$ ipython --no-banner

In [1]: import numpy as np

In [2]: np.set_printoptions(precision=2, suppress=True, linewidth=160, legacy="1.25")

In [3]: J = np.load("arr.npy")

In [4]: print(J)
[[-0.16 -0.01 -0.02]
 [ 0.64  0.04  0.08]
 [-0.32 -0.02 -0.04]]

In [5]: # column 0 dominates

In [6]: other = J / np.linalg.norm(J, axis=1, keepdims=True)

In [7]: gram = other @ other.T

In [8]: print((np.abs(gram) > 0.9).astype(int))
[[1 1 1]
 [1 1 1]
 [1 1 1]]

In [9]: print(np.linalg.norm(other, axis=1))
[1. 1. 1.]

In [10]: hat = np.triu(np.array([[-1, 1, 2], [2, -1, 2], [-2, -3, 2]]), 1) + np.eye(3)

In [11]: other = hat @ J @ np.linalg.inv(hat)

In [12]: print(np.round(hat @ J - J @ hat, 2) + 0)
[[ 0.    0.16  0.34]
 [-0.64 -0.68 -1.44]
 [ 0.    0.32  0.68]]

In [13]: print(np.poly(other))
[1.   0.16 0.   0.  ]

In [14]: print(round(np.linalg.det(other), 2))
0.0

In [15]: print(np.linalg.cond(J) > 100)
True

In [16]: print(np.argsort(-np.linalg.norm(J, axis=0).round(6), kind="stable")[:3])
[0 2 1]

In [17]: print(np.einsum("ii->", J))
-0.16

In [18]: print(np.round(np.linalg.eigvals(J), 2) + 0)
[-0.16  0.    0.  ]

In [19]: print(round(float(np.einsum("ij,ji->", J, J)), 2))
0.03

In [20]: print(np.kron(np.eye(2, dtype=int), J))
[[-0.16 -0.01 -0.02 -0.   -0.   -0.  ]
 [ 0.64  0.04  0.08  0.    0.    0.  ]
 [-0.32 -0.02 -0.04 -0.   -0.   -0.  ]
 [-0.   -0.   -0.   -0.16 -0.01 -0.02]
 [ 0.    0.    0.    0.64  0.04  0.08]
 [-0.   -0.   -0.   -0.32 -0.02 -0.04]]

In [21]: print(round(np.linalg.eigvals(J).sum().real, 2))
-0.16

In [22]: r0 = np.array([0, 5, 4])

In [23]: print(np.cross(J[1, :3], J[2, :3]))
[0. 0. 0.]

In [24]: print(np.convolve(J[1], r0))
[0.   3.2  2.76 0.56 0.32]

In [25]: print(np.correlate(J[1], J[2], "full"))
[-0.03 -0.01 -0.21 -0.01 -0.03]

In [26]: print(np.array([np.convolve(row, r0, "same") for row in J]))
[[-0.8  -0.69 -0.14]
 [ 3.2   2.76  0.56]
 [-1.6  -1.38 -0.28]]

In [27]: M = np.load("x.npy")

In [28]: print(M)
[[ 1.07  2.24 -2.26]
 [-0.12  0.11 -0.11]
 [ 0.45  1.32 -0.97]
 [-0.66 -1.36  1.05]
 [-1.4  -2.73  2.9 ]
 [ 1.37  2.81 -2.92]
 [-0.57 -1.31  1.53]
 [ 0.19  0.64 -0.7 ]
 [-0.82 -1.75  1.69]
 [ 0.19  0.72 -0.57]]

In [29]: other = np.array([[-2, -1, 3], [0, 2, -1], [1, 1, 1]])

In [30]: print(np.einsum("ij->j", M))
[-0.3   0.69 -0.36]

In [31]: print(np.linalg.matrix_rank(M @ other))
3

In [32]: print(np.linalg.matrix_rank(np.vstack([M, other.T])))
3
